$ python -q
>>> import numpy as np
>>> np.set_printoptions(precision=3, suppress=True, linewidth=160)
>>> def rnd(a):
...     return np.round(a, 3) + 0
... 
>>> m1 = np.loadtxt("test2.csv", delimiter=",")
>>> m1
array([[-3., -2.,  2., -1., -2.,  1.],
       [ 0.,  0.,  0.,  0.,  0.,  0.],
       [-1., -2., -4.,  2.,  6.,  0.],
       [ 0., -2., -1.,  0.,  8.,  2.],
       [-6.,  1.,  4., -4., -4.,  4.],
       [-5.,  3.,  0.,  0.,  1.,  6.],
       [ 0.,  0.,  0.,  0.,  0.,  0.],
       [-5., -2.,  0.,  2.,  1.,  4.],
       [-5., -2.,  0.,  2.,  1.,  4.],
       [-1., -2., -4.,  2.,  6.,  0.],
       [ 1., -2., -2., -1.,  3., -3.],
       [-1.,  1.,  6., -2.,  1.,  4.],
       [ 0.,  0.,  0.,  0.,  0.,  0.],
       [-3., -2.,  2., -1., -2.,  1.],
       [ 1.,  0.,  3., -2.,  2.,  2.],
       [-3., -2.,  2., -1., -2.,  1.],
       [ 1., -2., -2., -1.,  3., -3.],
       [ 0.,  0.,  0.,  0.,  0.,  0.],
       [ 1.,  3.,  1.,  1.,  1.,  1.]])
>>> Xs = m1 - m1.mean(axis=0)
>>> left, sigma, Vh = np.linalg.svd(Xs, full_matrices=False)
>>> np.abs(Vh[0]).argmax()
np.int64(4)
>>> rnd(sigma)
array([17.716, 11.208,  8.757,  6.286,  4.069,  1.153])
>>> np.linalg.matrix_rank(Xs)
np.int64(6)
>>> rnd(np.abs(Vh[-1]))
array([0.485, 0.301, 0.422, 0.254, 0.283, 0.593])
>>> x = np.array([2, 3, 0, 1, 0, 3])
>>> rhs = m1 @ x
>>> rnd(np.linalg.lstsq(m1, rhs)[0])
array([2., 3., 0., 1., 0., 3.])
>>> rng = np.random.default_rng(91473)
>>> rhs = rhs + 0.1 * rng.normal(size=19)
>>> rnd(rhs)
array([-10.197,  -0.085,  -6.225,   0.02 ,  -0.94 ,  16.897,  -0.076,  -2.056,  -2.026,  -5.946, -14.036,  11.145,  -0.123, -10.031,   5.946, -10.07 , -13.969,
         0.012,  15.061])
>>> coef, *_ = np.linalg.lstsq(m1, rhs)
>>> rnd(np.linalg.norm(rhs - m1 @ coef))
np.float64(0.356)
>>> [round(float(np.linalg.norm(np.linalg.solve(m1.T @ m1 + lam * np.eye(6), m1.T @ rhs))), 2) for lam in (0, 1, 10, 100)]
[4.79, 4.6, 3.96, 1.83]
>>> dist = np.linalg.norm(m1[:, None] - m1[None], axis=-1)
>>> (dist + 1e9 * np.eye(19)).round(6).argmin(axis=1)
array([13,  6,  9,  2,  0,  7,  1,  8,  7,  2, 16, 14,  1,  0, 11,  0, 10,  1,  1])
>>> rnd(np.linalg.norm(m1 - m1.mean(axis=0), axis=1))
array([4.208, 2.443, 7.117, 7.264, 9.212, 6.922, 2.443, 5.147, 5.147, 7.117, 5.989, 6.737, 2.443, 4.208, 4.251, 4.208, 5.989, 2.443, 4.642])
>>> rnd(dist[12])
array([ 4.796,  0.   ,  7.81 ,  8.544, 10.05 ,  8.426,  0.   ,  7.071,  7.071,  7.81 ,  5.292,  7.681,  0.   ,  4.796,  4.69 ,  4.796,  5.292,  0.   ,  3.742])
>>> dist.shape
(19, 19)
>>> rnd(np.linalg.norm(m1, axis=1))
array([ 4.796,  0.   ,  7.81 ,  8.544, 10.05 ,  8.426,  0.   ,  7.071,  7.071,  7.81 ,  5.292,  7.681,  0.   ,  4.796,  4.69 ,  4.796,  5.292,  0.   ,  3.742])
>>> np.flatnonzero(dist[12] < dist.mean() / 2)
array([ 1,  6, 12, 17])
>>> dist[12].round(6).argsort(kind="stable")[:4]
array([ 1,  6, 12, 17])
>>> Q, evecs = np.linalg.qr(m1[:, :3])[0], np.linalg.qr(m1[:, 3:])[0]
>>> sigma = np.linalg.svd(Q.T @ evecs, compute_uv=False)
>>> (sigma > 0.9).sum()
np.int64(1)
>>> rnd(np.linalg.norm(Q @ Q.T - evecs @ evecs.T, 2))
np.float64(0.966)
>>> Xs = m1 - m1.mean(axis=0)
>>> evecs = np.linalg.svd(Xs)[2][:5]
>>> Y = Xs - Xs @ evecs.T @ evecs
>>> np.linalg.norm(Y, axis=1).round(6).argmax()
np.int64(14)
>>> rnd(np.diag(evecs.T @ evecs))
array([0.765, 0.91 , 0.822, 0.935, 0.92 , 0.649])
>>> rnd((Xs @ evecs.T).std(axis=0))
array([4.064, 2.571, 2.009, 1.442, 0.933])
>>> rnd(np.linalg.norm(Y) / np.linalg.norm(Xs))
np.float64(0.048)
>>> arr = np.load("dump.npy")
>>> arr
array([[-1.301,  3.205,  1.396, -0.094, -1.689],
       [-1.709,  1.764, -1.009,  0.338,  0.133],
       [ 7.517, -4.168,  2.861, -2.096,  2.904],
       [-2.913, -2.484,  0.919,  3.487,  1.377],
       [ 4.043, -3.831,  4.542,  3.236, -1.75 ],
       [ 7.664,  1.398,  7.821, -2.762,  0.975],
       [ 0.145, -0.329, -1.293, -4.25 ,  1.269],
       [-0.11 , -1.528, -0.568,  1.319, -1.146],
       [ 1.17 ,  4.254, -1.609, -0.256, -0.552],
       [-8.69 , -3.127, -0.97 ,  3.864,  1.873]])
>>> G = np.cov(arr, rowvar=False)
>>> np.argwhere(np.triu(np.abs(np.corrcoef(arr.T)) > 0.8, 1))
array([], shape=(0, 2), dtype=int64)
>>> rnd(np.corrcoef(arr.T))
array([[ 1.   , -0.007,  0.709, -0.577,  0.023],
       [-0.007,  1.   , -0.176, -0.378, -0.414],
       [ 0.709, -0.176,  1.   , -0.159,  0.017],
       [-0.577, -0.378, -0.159,  1.   , -0.25 ],
       [ 0.023, -0.414,  0.017, -0.25 ,  1.   ]])
>>> rnd(np.polyfit(arr[:, 1], arr[:, 3], 1))
array([-0.347,  0.11 ])
>>> rnd(np.median(arr, axis=0))
array([ 0.017, -0.928,  0.176,  0.122,  0.554])
>>> np.argsort(-arr.std(axis=0).round(6), kind="stable")
array([0, 2, 1, 3, 4])
